In [1]: import numpy as np

In [2]: import numpy.linalg as la

In [3]: np.set_printoptions(suppress=True, linewidth=160)

In [4]: K = np.load("w.npy")

In [5]: print(K)
[[ 1  1  1  1  1  1  1  1]
 [ 1  1 -1 -1 -1 -1  1  1]]

In [6]: # columns 0 and 1 are equal

In [7]: x0 = np.array([1, 0, 3, 3, 1, 1, 0, 2])

In [8]: h1 = np.maximum(K @ x0, 0)

In [9]: print(np.maximum(K @ (3 * x0), 0))
[33  0]

In [10]: print(K * (h1 > 1e-9)[:, None])
[[1 1 1 1 1 1 1 1]
 [0 0 0 0 0 0 0 0]]

In [11]: print(np.maximum(K @ x0, 0) - np.maximum(-K @ x0, 0))
[11 -5]

In [12]: feats = np.load("x.npy")

In [13]: print(feats)
[[ 8. 18. 12.  3.]
 [18. 35. 24.  6.]
 [12. 24. 15.  4.]
 [ 3.  6.  4.  0.]]

In [14]: # equal to its transpose

In [15]: proj = np.triu(np.array([[-2, 0, 0, -2], [-2, 1, 1, 1], [2, 2, 0, 2], [1, -2, -1, 0]]), 1) + np.eye(4)

In [16]: A2 = proj @ feats @ la.inv(proj)

In [17]: print(round(float(la.det(A2)), 3))
-61.0

In [18]: print(np.round(np.poly(A2), 3))
[   1.  -58. -180. -182.  -61.]

In [19]: print(np.round(la.eigvalsh(feats).min(), 3))
-1.0

In [20]: try:
    ...:     la.cholesky(feats)
    ...: except la.LinAlgError as e:
    ...:     print(repr(e))
    ...: 
LinAlgError('Matrix is not positive definite')

In [21]: print([round(float(la.det(feats[:i, :i])), 2) + 0 for i in range(1, 5)])
[8.0, -44.0, 60.0, -61.0]
